>>> import numpy as np
>>> np.set_printoptions(precision=3, suppress=True, linewidth=100)
>>> basis = 10 * np.array([[-1.8, 1.0, 1.5, 1.4, -0.3, 0.4, -1.5, -0.2, -0.7, -2.0, -0.3, -1.6, -0.1],
...     [0.0, 0.8, 1.1, 0.6, 0.4, -2.3, 0.1, -1.0, 2.3, -1.8, -0.2, 0.2, 0.1]])
>>> rng = np.random.default_rng(145061)
>>> labels = rng.integers(0, 2, 47)
>>> X = basis[labels] + rng.normal(size=(47, 13))
>>> print(X)
[[ -0.642   7.914  10.881   6.567   5.126 -22.607   1.017  -8.983  22.79  -18.194  -2.657   2.406
    0.666]
 [ -0.774   8.609  11.022   5.87    3.429 -22.37    1.256 -10.19   21.793 -16.907   0.523   1.941
    1.173]
 [-19.112   8.979  15.334  14.072  -0.813   3.246 -15.907  -1.818  -5.73  -19.193  -2.806 -15.497
   -1.011]
 [  0.77    8.897  10.171   7.23    2.832 -25.828  -0.216 -11.136  23.145 -17.091  -4.023   1.904
    0.576]
 [ -0.402   8.518  10.238   6.534   5.267 -23.892   0.946 -10.632  21.941 -17.7    -2.068   1.861
    3.414]
 [-15.917   9.947  16.06   14.2    -4.011   4.021 -14.072  -1.754  -7.535 -19.822  -3.117 -16.159
   -0.335]
 [ -0.152   8.678  13.235   4.842   3.37  -22.281   2.174 -11.208  22.794 -17.524  -1.744  -0.135
    2.741]
 [-16.973  11.918  13.682  13.498  -3.008   3.407 -13.859  -1.724  -7.907 -18.591  -3.191 -16.193
   -0.56 ]
 [-18.296   9.181  15.557  14.251  -2.94    2.997 -15.196  -1.327  -5.824 -20.762  -3.754 -17.32
   -1.741]
 [-18.687  10.508  14.064  14.118  -3.275   3.612 -15.039  -2.478  -6.367 -21.94   -2.444 -14.365
    0.076]
 [-19.981  10.462  13.458  13.947  -2.789   3.385 -15.466  -2.713  -8.    -19.751  -1.876 -16.901
   -0.233]
 [ -0.151   8.175  10.686   6.047   3.15  -21.268  -0.572 -11.98   21.01  -17.274  -1.492   1.832
    1.283]
 [-18.356  10.072  16.181  15.655  -2.594   3.712 -15.29   -3.271  -5.885 -20.537  -1.952 -15.639
    0.59 ]
 [-17.367   9.809  15.358  14.519  -3.388   3.725 -14.628  -2.003  -7.294 -19.234  -1.619 -16.054
   -0.141]
 [ -0.667   9.183  10.521   4.41    5.599 -22.074   1.351 -10.721  22.766 -17.323  -1.632  -0.529
    1.894]
 [-18.56    7.866  16.574  14.117  -3.354   3.742 -15.537  -3.055  -7.155 -20.001  -3.45  -16.611
   -0.243]
 [-17.195   9.31   14.653  12.368  -3.92    4.271 -15.841  -1.813  -7.163 -18.566  -3.973 -16.373
   -1.109]
 [-16.681   9.909  15.719  11.746  -3.572   3.469 -15.144  -0.69   -6.62  -19.19   -3.727 -16.012
   -2.202]
 [-16.396   8.498  14.747  13.491  -3.559   3.977 -16.962  -0.921  -6.981 -19.428  -1.643 -14.779
   -1.075]
 [  0.295   7.054  10.898   5.247   2.398 -22.537   0.838  -9.914  23.419 -17.595  -2.992   2.361
   -0.176]
 [ -0.4     7.129  10.226   5.624   4.039 -21.789  -0.058  -9.429  22.084 -17.234  -3.054   1.03
    0.88 ]
 [ -1.553   7.519  10.813   6.596   5.276 -22.667   0.033 -10.929  23.567 -17.223  -3.116   2.931
    0.472]
 [  1.543   6.084  10.366   7.467   4.221 -25.704   1.548 -10.738  23.831 -18.582  -2.141   2.151
   -0.033]
 [ -1.304   9.415   9.867   5.698   3.445 -22.138   2.11  -11.355  24.025 -18.089  -2.589   2.954
    1.987]
 [-17.909   8.711  15.129  12.148  -4.49    4.309 -15.451  -1.244  -6.972 -19.636  -3.254 -16.287
   -1.494]
 [-18.008  10.645  15.192  12.788  -2.906   4.589 -16.063  -2.995  -6.629 -19.288  -2.978 -15.363
   -1.61 ]
 [ -0.123   9.739  10.02    5.03    3.88  -22.92    0.544 -10.631  22.78  -18.176  -2.163   2.661
    2.056]
 [-18.132  10.572  15.298  12.923  -3.481   3.956 -15.463  -0.853  -7.899 -19.28   -1.561 -14.188
    1.457]
 [-18.339  11.279  15.584  14.527  -4.339   5.179 -15.182  -0.386  -6.832 -18.634  -4.471 -14.423
   -2.43 ]
 [ -0.316   8.084  11.366   5.811   4.747 -21.451   1.035  -9.425  24.335 -17.528  -3.034   1.643
    0.964]
 [-17.638  10.443  13.867  14.741  -3.511   2.638 -14.444  -2.21   -7.145 -17.826  -5.018 -16.06
   -1.252]
 [  2.285  10.005  12.035   4.806   5.946 -22.148   2.274 -10.413  21.009 -18.022  -0.929   1.306
    2.767]
 [ -0.632   7.602  11.929   7.689   3.985 -24.254   2.098  -9.555  23.031 -20.645  -2.654   1.883
    0.595]
 [-16.929  10.177  14.988  14.277  -2.143   4.143 -15.342  -1.944  -8.457 -18.387  -3.529 -16.821
   -0.335]
 [-18.84    9.961  12.576  13.868  -2.988   6.232 -15.748  -2.309  -7.039 -19.629  -3.057 -17.215
   -0.98 ]
 [-16.96    9.373  15.797  14.361  -0.862   4.794 -16.152  -1.258  -5.376 -19.833  -3.881 -16.181
    0.208]
 [  2.355   9.657   9.626   6.036   3.509 -22.055   1.235 -11.283  24.984 -17.524  -1.806   1.352
    0.636]
 [ -0.355   7.68   11.061   5.643   4.347 -23.225   0.999 -10.055  23.557 -18.33   -1.004   1.784
    1.563]
 [-17.741   9.344  11.746  13.971  -2.356   5.338 -15.486  -2.528  -7.602 -18.634  -2.98  -15.67
   -1.372]
 [ -0.025   7.333  10.499   7.157   4.529 -23.283   2.035  -9.414  21.356 -17.44   -1.054   2.841
    1.615]
 [-17.504  10.115  16.637  13.788  -2.788   4.461 -16.107  -1.631  -6.319 -20.227  -1.273 -14.902
   -2.455]
 [-19.157   8.705  14.492  14.356  -4.146   2.776 -16.218  -1.941  -6.267 -19.773  -3.478 -15.381
   -0.895]
 [-16.249   9.793  15.552  12.593  -4.226   4.804 -14.551  -1.06   -6.093 -21.638  -3.131 -15.778
   -0.084]
 [  0.2     6.659   9.931   7.259   3.218 -23.715  -0.28  -12.851  22.774 -19.698  -1.332   1.69
    0.041]
 [-18.886   9.158  13.461  16.303  -1.891   5.413 -14.456  -2.746  -8.234 -19.813  -2.219 -15.654
   -0.745]
 [ -0.325  10.426  13.094   4.515   2.817 -21.556   1.149 -10.113  23.991 -17.503  -1.861   2.441
    1.756]
 [ -0.538   7.135  11.044   5.227   4.748 -20.899   0.777  -8.878  21.682 -18.144  -2.695   3.395
    1.771]]
>>> other = np.c_[X[:, :7] @ np.array([[3, -2, -1, -1, -3, -1, -2],
...     [2, 2, -1, 3, 0, 3, 2],
...     [-2, 3, -1, -1, -2, 3, 0],
...     [-3, 0, 2, -1, -2, 2, 2],
...     [0, -3, 3, 1, -1, 0, 1],
...     [-2, 2, 0, 0, -2, 1, -2],
...     [2, 2, -2, -3, -2, -2, 1]]), np.array([-5, -5, 0, -3, 0, 1, 5, 1, -2, 2, 3, 2, 2, 5, 2, -2, 1, 0, 3, -4, -3, 5, 1, -2, 4, 5, -5, -2, -2, -4, 2, 5, -1, 5, 4, 0, 2, -2, 4, -3, -1, 5, -1, -4, 2, 2, 2])]
>>> other
array([[  19.688,   -8.803,    8.324,    9.01 ,    5.083,   45.519,   81.603,   -5.   ],
       [  22.494,   -0.683,    0.658,    9.371,    7.338,   46.525,   79.93 ,   -5.   ],
       [-150.566,   79.302,   52.317,   63.552,   24.662,  155.255,   61.116,    0.   ],
       [  29.298,  -13.818,    3.551,   12.   ,   12.143,   45.497,   84.987,   -3.   ],
       [  25.427,  -13.14 ,    8.624,   11.613,    8.288,   43.953,   84.907,    0.   ],
       [-138.765,   91.841,   34.421,   53.703,   11.343,  154.504,   54.002,    1.   ],
       [  24.816,    7.041,   -6.315,    4.957,    1.144,   48.946,   77.45 ,    5.   ],
       [-129.47 ,   86.946,   37.062,   64.115,   20.472,  151.891,   61.096,    1.   ],
       [-146.779,   86.047,   43.631,   58.68 ,   22.613,  154.401,   59.324,   -2.   ],
       [-142.829,   87.553,   42.603,   63.868,   25.825,  154.327,   61.088,    2.   ],
       [-145.476,   85.465,   46.519,   67.571,   32.084,  153.951,   63.756,    3.   ],
       [  17.775,   -4.417,    3.977,   12.81 ,    7.517,   48.707,   73.86 ,    2.   ],
       [-152.254,   90.027,   46.208,   60.011,   17.144,  162.718,   62.855,    2.   ],
       [-143.461,   88.786,   40.327,   57.411,   17.542,  154.885,   57.923,    5.   ],
       [  28.942,   -6.979,    3.877,   14.828,    7.984,   43.823,   79.618,    2.   ],
       [-154.002,   89.046,   43.365,   54.724,   21.242,  154.929,   54.71 ,   -2.   ],
       [-139.596,   85.589,   37.888,   61.707,   24.604,  149.772,   49.443,    1.   ],
       [-134.129,   87.705,   34.117,   60.802,   22.032,  150.817,   51.018,    0.   ],
       [-144.035,   78.732,   43.381,   60.977,   22.24 ,  151.011,   48.295,    3.   ],
       [  24.208,   -4.382,   -2.234,    4.608,    7.825,   39.842,   72.321,   -4.   ],
       [  19.194,  -10.073,    6.527,   10.149,    9.154,   42.042,   73.867,   -3.   ],
       [  14.365,  -10.511,   12.174,   11.877,    9.829,   47.011,   81.979,    5.   ],
       [  28.169,  -20.798,    6.509,   -1.547,    3.796,   33.94 ,   81.193,    1.   ],
       [  26.588,    0.648,   -0.469,   11.098,    9.392,   44.187,   82.665,   -2.   ],
       [-142.528,   89.812,   35.8  ,   58.631,   25.948,  148.937,   48.978,    4.   ],
       [-142.786,   88.656,   41.153,   67.247,   23.919,  157.811,   54.735,    5.   ],
       [  30.907,   -6.608,    0.976,   16.539,   11.138,   45.454,   80.048,   -5.   ],
       [-141.456,   90.73 ,   38.592,   64.536,   24.451,  156.471,   56.399,   -2.   ],
       [-147.933,   99.   ,   37.878,   63.27 ,   19.138,  163.526,   58.411,   -2.   ],
       [  20.028,   -4.176,    4.659,    9.034,    2.679,   46.767,   77.105,   -4.   ],
       [-138.149,   84.682,   41.165,   60.178,   22.819,  151.575,   62.411,    2.   ],
       [  37.22 ,   -6.037,   -1.424,   10.014,   -6.734,   46.752,   77.568,    5.   ],
       [  19.088,   -4.011,    4.238,    1.512,    2.989,   46.153,   86.439,   -1.   ],
       [-142.21 ,   83.205,   44.573,   62.078,   16.8  ,  155.804,   56.994,    5.   ],
       [-147.315,   85.263,   46.571,   66.533,   25.652,  151.913,   54.137,    4.   ],
       [-148.702,   79.926,   50.23 ,   62.514,   14.141,  158.289,   54.785,    0.   ],
       [  35.601,   -8.688,   -1.507,   10.76 ,   -0.259,   43.041,   75.532,    2.   ],
       [  23.693,   -8.241,    3.943,    8.042,    7.762,   42.642,   79.152,   -2.   ],
       [-141.586,   76.18 ,   48.496,   64.157,   24.44 ,  145.261,   53.595,    4.   ],
       [  22.758,   -9.872,    6.027,    2.795,    2.732,   40.483,   82.163,   -3.   ],
       [-148.052,   90.22 ,   42.176,   62.957,   17.742,  162.009,   54.997,   -1.   ],
       [-150.105,   84.756,   44.671,   60.931,   30.803,  152.674,   58.52 ,    5.   ],
       [-136.757,   91.924,   32.515,   56.909,   16.177,  151.377,   48.887,   -1.   ],
       [  19.15 ,  -14.932,    7.941,    6.644,    9.791,   40.933,   77.803,   -4.   ],
       [-153.913,   84.057,   52.114,   58.072,   17.106,  153.673,   61.521,    2.   ],
       [  25.555,   11.521,   -8.014,   13.362,    3.754,   56.059,   77.608,    2.   ],
       [  18.239,   -6.006,    5.5  ,    8.088,    4.568,   43.076,   73.122,    2.   ]])
>>> np.linalg.matrix_rank(np.c_[X, other])
np.int64(14)
>>> np.linalg.matrix_rank(other)
np.int64(8)
>>> np.linalg.norm(np.linalg.qr(X)[0].T @ other, axis=0) ** 2 / ((other ** 2).sum(axis=0) + 1e-12)
array([1.   , 1.   , 1.   , 1.   , 1.   , 1.   , 1.   , 0.361])
